$ ipython --no-banner

In [1]: import numpy as np

In [2]: np.set_printoptions(precision=1, suppress=True, linewidth=100, legacy="1.25")

In [3]: def rd(a):
   ...:     return np.round(a, 1) + 0
   ...: 

In [4]: feats = np.loadtxt("a.csv", delimiter=",")

In [5]: feats
Out[5]: 
array([[4.1, 6. , 5. ],
       [2. , 0.1, 3. ],
       [4. , 6. , 5.1]])

In [6]: rng = np.random.default_rng(84)

In [7]: B = feats + rng.integers(-2, 3, (3, 2)) @ rng.integers(-2, 3, (2, 3))

In [8]: rd(B)
Out[8]: 
array([[ 3.1,  7. ,  5. ],
       [ 0. , -5.9,  7. ],
       [ 3. ,  5. ,  6.1]])

In [9]: print(B - feats)
[[-1.  1.  0.]
 [-2. -6.  4.]
 [-1. -1.  1.]]

In [10]: print(rd(np.einsum("ii->", B)))
3.3

In [11]: rd(np.einsum("ij,ji->", B, B))
Out[11]: 181.6

In [12]: np.linalg.norm(feats, axis=1).argmax()
Out[12]: 2

In [13]: rd(np.linalg.norm(feats, 1)), rd(np.linalg.norm(feats, np.inf))
Out[13]: (13.1, 15.1)

In [14]: print(rd(np.linalg.norm(feats, 2)))
12.8

In [15]: print(rd(np.linalg.norm(feats, axis=0)))
[6.1 8.5 7.7]

In [16]: x0 = np.array([3, 4, 2])

In [17]: target = feats @ x0

In [18]: target
Out[18]: array([46.3, 12.4, 46.2])

In [19]: rd(np.linalg.solve(feats, feats[:, 0]))
Out[19]: array([1., 0., 0.])

In [20]: rd(np.linalg.solve(feats, target + feats[:, 2]))
Out[20]: array([3., 4., 3.])

In [21]: rd(np.linalg.solve(feats.T, feats[2]))
Out[21]: array([0., 0., 1.])

In [22]: vals, V = np.linalg.eig(feats)

In [23]: rd(np.sort(np.linalg.eigvals(feats.T)))
Out[23]: array([-2.5,  0.1, 11.7])

In [24]: print(rd(vals))
[11.7  0.1 -2.5]

In [25]: X = np.load("m.npy")

In [26]: X
Out[26]: 
array([[  0.5,  -1.4,  -0.8,   0.2,  -0.3,  -1. ],
       [  0.1,  -2.1,  -1.3,  -0.7,   0.9,  -1.6],
       [  1.7,   0.8,   0.2,  -0.8,   0.3,  -1.8],
       [ -1. ,  -0.3,   1.5,  -0.5,  -1.1,  -0.9],
       [  0. ,  -0.5,   1.7,   1. ,   0.9,   1.1],
       [  0.5,  -1.3,   1.2,   1.3,  -1. ,   1.4],
       [ -0.3,  -0.5,   0.5,   0.8,   0.8,   0.8],
       [ -0.2,   1.6,  -1.4,   1.4,   0.8,   0.4],
       [ -0.9,   0. ,  -1.1,  -0.7,   1. ,   2.6],
       [  1.3,   0.7,   0.5,   1.6,  -0.4,  -0.5],
       [  0.4,   0.8,   0.3,   0.7,   1.5,   0.1],
       [  1.4,   0.8,  -0.4,   0.3,   1.8,  -0.9],
       [  0. ,   0.2,  -0.1,  -1.6,   2.1,   0.5],
       [  1.5,  -0.9,   2.3,  -0.5,  -2.1,  -0.1],
       [ -0.4,  -0.8,   0.6,   1.3,   0.8,  -1.5],
       [ -0.4,   0.2,  -0.5,   0.5,   0.8,   0.1],
       [  0. ,   0.7,  -0.9,   0.8,   1.8,   0.9],
       [  0.9,  -0.3,  -2.4,   0.8,  -0.2,  -1.5],
       [ -1.3,  -1. ,   0.9,  -0.3,  -1.3,  -1.3],
       [ -0.5,  -1. ,  -1.3,  -0.4,   1.4,  -0.6],
       [  1.4,   0.1,  -0.3,   0. ,   0.1,   2. ],
       [ -3.3,   0. ,   0.4,  -0.5,  -0.2,  -0.4],
       [ -0.5,  -0.6,  -1.8,  -2.3,   0.3,   0. ],
       [ -0.2,   0. ,  -0.2,  -0.5,   2.1,  -1.1],
       [ -0.9,  -1.1,   2.1,  -0.3,   0.6,   0.2],
       [  1.3,   0.5,  -0.4,   1. ,  -1.8,  -0.6],
       [ -0.2,  -0.5,   1. ,   0. ,  -0.4,   0. ],
       [  0.5,   0.5,  -0.3,  -0.2,   0.4,  -1.4],
       [-22. ,  -8. , -16. ,   0. ,  24. ,  20. ]])

In [27]: # row 28 is much longer than the rest

In [28]: D = np.linalg.norm(X[:, None] - X[None], axis=-1)

In [29]: rd(D[6])
Out[29]: 
array([ 2.8,  3.7,  3.9,  3.1,  1.3,  2.4,  0. ,  2.9,  2.9,  2.8,  1.8,  3.1,  2.9,  4.2,  2.4,
        1.4,  2.1,  4. ,  3.4,  2.7,  2.5,  3.7,  4. ,  2.8,  2.2,  3.6,  1.7,  2.9, 41.3])

In [30]: D[6].round(6).argsort(kind="stable")[:4]
Out[30]: array([ 6,  4, 15, 26])

In [31]: D.shape
Out[31]: (29, 29)

In [32]: B = np.array([[1, 3, 0, 2],
    ...:     [1, 3, 1, 3],
    ...:     [5, 0, 3, 1],
    ...:     [0, 5, 1, 4],
    ...:     [4, 1, 2, 5],
    ...:     [0, 4, 5, 1]])

In [33]: basis = np.array([[-1, -1, 1, -1, -2, 0, 2],
    ...:     [1, -1, -2, 2, 1, 0, 0],
    ...:     [2, 2, -1, 0, -2, 0, 0],
    ...:     [-1, 0, 0, 2, 0, 2, -1]])

In [34]: m1 = B @ basis

In [35]: print(m1)
[[  0  -4  -5   9   1   4   0]
 [  1  -2  -6  11  -1   6  -1]
 [  0   1   2  -3 -16   2   9]
 [  3  -3 -11  18   3   8  -4]
 [ -4  -1   0   8 -11  10   3]
 [ 13   6 -13  10  -6   2  -1]]

In [36]: # rank 4

In [37]: np.linalg.lstsq(m1[:-1].T, m1[-1])[2]
Out[37]: 4

In [38]: np.linalg.inv(m1)
LinAlgError: Last 2 dimensions of the array must be square


In [39]: rd(np.trace(np.linalg.pinv(m1) @ m1))
Out[39]: 4.0
